$ ipython --no-banner

In [1]: import numpy as np

In [2]: np.set_printoptions(precision=3, suppress=True, linewidth=100, legacy="1.25")

In [3]: E = np.loadtxt("sample3.csv", delimiter=",")

In [4]: E
Out[4]: 
array([[ 9.,  3.,  9., -3., -6., -6.,  6.,  0.],
       [ 3.,  1.,  3., -1., -2., -2.,  2.,  0.],
       [ 9.,  3.,  9., -3., -6., -6.,  6.,  0.],
       [-3., -1., -3.,  1.,  2.,  2., -2.,  0.],
       [-6., -2., -6.,  2.,  4.,  4., -4.,  0.],
       [-6., -2., -6.,  2.,  4.,  4., -4.,  0.],
       [ 6.,  2.,  6., -2., -4., -4.,  4.,  0.],
       [ 0.,  0.,  0.,  0.,  0.,  0.,  0.,  0.]])

In [5]: # equal to its transpose

In [6]: [round(float(x), 3) for x in np.linalg.svd(E, compute_uv=False)[:3]]
Out[6]: [32.0, 0.0, 0.0]

In [7]: np.argsort(-np.linalg.norm(E, axis=0).round(6), kind="stable")[:3]
Out[7]: array([0, 2, 4])

In [8]: round(float(np.linalg.norm(E, 2) / np.linalg.norm(E)), 3)
Out[8]: 1.0

In [9]: rng = np.random.default_rng(8790)

In [10]: out = E + rng.integers(-2, 3, (8, 1)) @ rng.integers(-2, 3, (1, 8))

In [11]: out
Out[11]: 
array([[10.,  5., 10., -2., -7., -8.,  8., -1.],
       [ 5.,  5.,  5.,  1., -4., -6.,  6., -2.],
       [ 7., -1.,  7., -5., -4., -2.,  2.,  2.],
       [-5., -5., -5., -1.,  4.,  6., -6.,  2.],
       [-4.,  2., -4.,  4.,  2.,  0.,  0., -2.],
       [-5.,  0., -5.,  3.,  3.,  2., -2., -1.],
       [ 5.,  0.,  5., -3., -3., -2.,  2.,  1.],
       [ 2.,  4.,  2.,  2., -2., -4.,  4., -2.]])

In [12]: print(np.abs(out - E).sum(axis=1))
[11. 22. 22. 22. 22. 11. 11. 22.]

In [13]: np.round(np.linalg.svd(out - E, compute_uv=False), 3) + 0
Out[13]: array([19.774,  0.   ,  0.   ,  0.   ,  0.   ,  0.   ,  0.   ,  0.   ])

In [14]: print(np.linalg.lstsq(E[:-1].T, E[-1])[2])
1

In [15]: np.abs(np.diag(np.linalg.qr(E)[1])) > 1e-9
Out[15]: array([ True, False, False, False, False, False, False, False])

In [16]: print(np.round(np.trace(np.linalg.pinv(E) @ E), 3))
1.0

In [17]: np.unique(E.round(6), axis=0).shape
Out[17]: (6, 8)

In [18]: np.allclose(E[:-1].T @ np.linalg.lstsq(E[:-1].T, E[-1])[0], E[-1])
Out[18]: True

In [19]: np.allclose(E @ E.T, E.T @ E)
Out[19]: True

In [20]: print(E @ E)
[[ 288.   96.  288.  -96. -192. -192.  192.    0.]
 [  96.   32.   96.  -32.  -64.  -64.   64.    0.]
 [ 288.   96.  288.  -96. -192. -192.  192.    0.]
 [ -96.  -32.  -96.   32.   64.   64.  -64.    0.]
 [-192.  -64. -192.   64.  128.  128. -128.    0.]
 [-192.  -64. -192.   64.  128.  128. -128.    0.]
 [ 192.   64.  192.  -64. -128. -128.  128.    0.]
 [   0.    0.    0.    0.    0.    0.    0.    0.]]

In [21]: print(np.linalg.matrix_power(E, 4))
[[ 294912.   98304.  294912.  -98304. -196608. -196608.  196608.       0.]
 [  98304.   32768.   98304.  -32768.  -65536.  -65536.   65536.       0.]
 [ 294912.   98304.  294912.  -98304. -196608. -196608.  196608.       0.]
 [ -98304.  -32768.  -98304.   32768.   65536.   65536.  -65536.       0.]
 [-196608.  -65536. -196608.   65536.  131072.  131072. -131072.       0.]
 [-196608.  -65536. -196608.   65536.  131072.  131072. -131072.       0.]
 [ 196608.   65536.  196608.  -65536. -131072. -131072.  131072.       0.]
 [      0.       0.       0.       0.       0.       0.       0.       0.]]

In [22]: print(np.round(np.sort(np.abs(np.linalg.eigvals(E))), 3) + 0)
[ 0.  0.  0.  0.  0.  0.  0. 32.]

In [23]: round(np.linalg.det(E), 3)
Out[23]: 0.0

In [24]: mat = np.load("layer6.npy")

In [25]: mat
Out[25]: 
array([[1, 0, 0, 0],
       [0, 0, 0, 1],
       [0, 0, 1, 0],
       [0, 1, 0, 0]])

In [26]: # orthonormal columns

In [27]: print(np.round(np.linalg.det(E), 3))
0.0

In [28]: (np.linalg.matrix_power((E != 0) + (E.T != 0) + np.eye(8), 8) > 0).astype(int)
Out[28]: 
array([[1, 1, 1, 1, 1, 1, 1, 0],
       [1, 1, 1, 1, 1, 1, 1, 0],
       [1, 1, 1, 1, 1, 1, 1, 0],
       [1, 1, 1, 1, 1, 1, 1, 0],
       [1, 1, 1, 1, 1, 1, 1, 0],
       [1, 1, 1, 1, 1, 1, 1, 0],
       [1, 1, 1, 1, 1, 1, 1, 0],
       [0, 0, 0, 0, 0, 0, 0, 1]])

In [29]: np.flatnonzero(np.linalg.matrix_power((E != 0) + (E.T != 0) + np.eye(8), 8)[6])
Out[29]: array([0, 1, 2, 3, 4, 5, 6])

In [30]: np.round(np.sort(np.linalg.eigvals(E).real), 3) + 0
Out[30]: array([ 0.,  0.,  0.,  0.,  0.,  0.,  0., 32.])

In [31]: M = np.load("data.npy")

In [32]: M
Out[32]: 
array([[ 2,  0,  0,  0],
       [-1,  1,  0,  0],
       [ 0,  0,  2,  0],
       [ 0,  0, -1,  1]])

In [33]: x = np.array([-2, 0, 3, -2])

In [34]: rhs = M @ x

In [35]: print(rhs)
[-4  2  6 -5]

In [36]: print(np.linalg.solve(M, rhs + M[:, 3]))
[-2.  0.  3. -1.]

In [37]: np.linalg.solve(M, M[:, 2])
Out[37]: array([0., 0., 1., 0.])

In [38]: np.linalg.solve(M, -3 * rhs)
Out[38]: array([ 6.,  0., -9.,  6.])

In [39]: np.linalg.solve(M.T, M[2])
Out[39]: array([0., 0., 1., 0.])

In [40]: np.linalg.eigvals(M)
Out[40]: array([1., 1., 2., 2.])

In [41]: M[3] @ M[1]
Out[41]: 0

In [42]: np.linalg.norm(M, axis=1).argmax()
Out[42]: 0

In [43]: np.round(np.linalg.norm(M[3] - M[1]), 3)
Out[43]: 2.0

In [44]: u = np.array([2, 1, 5])

In [45]: print(np.convolve(M[0], u))
[ 4  2 10  0  0  0]

In [46]: print(np.array([np.convolve(row, u, "same") for row in M]))
[[ 2 10  0  0]
 [ 1 -4  5  0]
 [ 0  4  2 10]
 [ 0 -2  1 -4]]

In [47]: np.correlate(M[0], M[3], "full")
Out[47]: array([ 2, -2,  0,  0,  0,  0,  0])

In [48]: A = np.loadtxt("case12.csv", delimiter=",")

In [49]: A
Out[49]: 
array([[-0.024,  0.012,  3.001, -2.023,  0.022, -1.945, -2.013, -2.96 , -1.985,  1.001],
       [-0.002,  0.035,  3.032, -2.006, -0.015, -2.001, -1.956, -3.   , -2.019,  0.978],
       [-0.026,  0.006,  2.986, -2.035,  0.014, -2.002, -1.979, -2.98 , -2.03 ,  1.005],
       [ 0.014,  0.006,  3.016, -2.044,  0.012, -2.007, -1.978, -2.981, -2.001,  1.004],
       [-0.035, -0.012,  3.015, -2.035, -0.004, -1.992, -2.013, -2.982, -2.005,  1.013],
       [ 0.022, -0.03 ,  2.975, -2.011,  0.02 , -1.978, -1.988, -2.997, -2.   ,  1.032],
       [-2.014,  3.003,  2.987, -1.983, -1.995, -2.984, -3.024, -2.996, -0.016,  2.995],
       [-2.043,  3.007,  2.999, -1.995, -1.984, -3.046, -2.974, -2.961,  0.031,  3.018],
       [-2.004,  3.013,  2.99 , -2.014, -2.003, -3.003, -2.968, -2.969, -0.013,  2.996],
       [-1.98 ,  3.013,  3.024, -1.976, -1.985, -3.012, -2.991, -3.018,  0.011,  3.022],
       [-2.008,  3.037,  2.987, -2.002, -2.003, -2.99 , -3.011, -2.998, -0.011,  3.002],
       [-2.016,  2.999,  2.959, -2.006, -2.001, -3.001, -2.986, -2.99 ,  0.044,  3.037],
       [ 1.005,  2.004,  0.985, -1.024, -2.027,  0.017,  2.003, -0.025,  1.989, -1.979],
       [ 1.025,  1.977,  1.016, -1.021, -1.993, -0.012,  2.01 , -0.025,  2.014, -1.978],
       [ 0.992,  2.006,  0.989, -0.999, -1.959, -0.014,  1.996, -0.012,  2.008, -2.023],
       [ 0.977,  1.997,  1.021, -0.979, -2.008, -0.023,  1.978, -0.035,  1.99 , -2.015],
       [ 0.999,  2.032,  1.02 , -0.993, -1.991,  0.007,  2.023, -0.018,  1.959, -2.007],
       [ 0.991,  1.973,  1.011, -1.001, -2.003, -0.007,  1.961,  0.037,  1.993, -2.039]])

In [50]: Uu, sig, VT = np.linalg.svd(A)

In [51]: np.argmax(sig[:-1] / (sig[1:] + 1e-6)) + 1
Out[51]: 3

In [52]: sig
Out[52]: array([23.311, 12.119,  7.314,  0.113,  0.099,  0.091,  0.076,  0.058,  0.049,  0.037])

In [53]: out = Uu[:, :3] @ np.diag(sig[:3]) @ VT[:3]

In [54]: print(np.round(np.abs(A - out).max(), 3))
0.041

In [55]: round(float(np.linalg.norm(A - out) / np.linalg.norm(A)), 3)
Out[55]: 0.008

In [56]: np.linalg.matrix_rank(A, rtol=0.05)
Out[56]: 3

In [57]: K = np.loadtxt("dump.csv", delimiter=",")

In [58]: print(K)
[[ -9.902   0.902 -10.034  -5.205   7.378   1.698  10.773]
 [ -2.184  -9.837   1.895  -4.967  -3.266 -14.196  -7.616]
 [ -4.114   3.63  -12.069  -7.834   8.03    0.083   9.919]
 [-10.179   5.61   -5.684 -14.77   -1.225   0.934  -3.478]
 [ 10.958  -5.511  -9.022   2.032  -2.922   7.022 -10.304]
 [  9.167  12.    -12.128  -2.358   3.867  -1.006   1.828]
 [ -3.785   2.728 -12.469  -5.443   3.47    0.675  13.44 ]
 [  4.745  -8.771   1.022  -5.699  -6.685 -14.777   1.992]
 [  7.846   7.65   -5.04    0.823 -11.954   8.086   6.751]
 [  0.74  -11.36   -0.522  -8.408  -2.239   5.105  12.975]
 [ -2.957   4.805  12.329   3.84    5.569  -7.306 -10.818]
 [ -4.728   3.047  14.374  -2.82    0.654   1.514 -12.292]
 [  0.418  -5.337  11.067  -5.299   5.38   -8.936  10.583]
 [-13.395  -2.517  -8.214   5.368   9.39    4.342   3.304]
 [-13.233   8.28   -1.728   3.143   1.622  10.274   5.939]
 [  3.221   5.115  -9.334   8.115   3.393  -5.883 -12.82 ]
 [  8.656  -8.139  -0.793   4.997  -0.018 -14.629  -4.384]
 [ -1.497   9.471  15.427   5.726   1.388   3.598   4.734]
 [-16.43   -8.657  -2.733  -4.949  -1.311   0.252   4.622]
 [  1.537   2.176  18.641  -6.079   2.644  -1.074   0.558]
 [  8.462   5.021   0.335  16.414   1.93   -5.456   0.398]
 [-13.414  -1.482  -9.131  -6.265  -6.105   1.01    7.546]
 [-11.328 -10.133   1.096  -8.211   1.957  -8.39    5.113]
 [  3.33    0.932  12.605  -8.494   7.028   0.776 -10.345]
 [ -8.128   4.136  -8.365  -8.252  11.411   5.985   3.568]
 [  8.563  -2.276   8.796  14.488  -5.166   2.246  -1.576]
 [-13.013   1.571   2.26    4.013   8.175   4.032  11.131]
 [ -8.988  -2.842 -11.87   -3.787   3.259  -5.737 -10.6  ]
 [ -1.606   2.035  -5.918   1.444  12.768 -10.323  -9.305]
 [ -4.447  10.485  -6.826   2.358  -9.589  -7.221  -8.606]]

In [59]: C2 = np.cov(K, rowvar=False)

In [60]: np.linalg.eigvalsh(C2)[::-1]
Out[60]: array([121.018,  75.315,  66.187,  53.04 ,  34.035,  28.96 ,  20.285])

In [61]: print(np.polyfit(K[:, 0], K[:, 3], 1))
[ 0.327 -0.379]

In [62]: round(float(np.corrcoef(K[:, 0], K[:, 3])[0, 1]), 3)
Out[62]: 0.37

In [63]: K.std(axis=0)
Out[63]: array([7.925, 6.477, 9.146, 7.   , 5.878, 6.744, 8.253])

In [64]: np.median(K, axis=0)
Out[64]: array([-2.571,  1.803, -2.231, -3.303,  1.944,  0.464,  1.91 ])

In [65]: C2.shape
Out[65]: (7, 7)
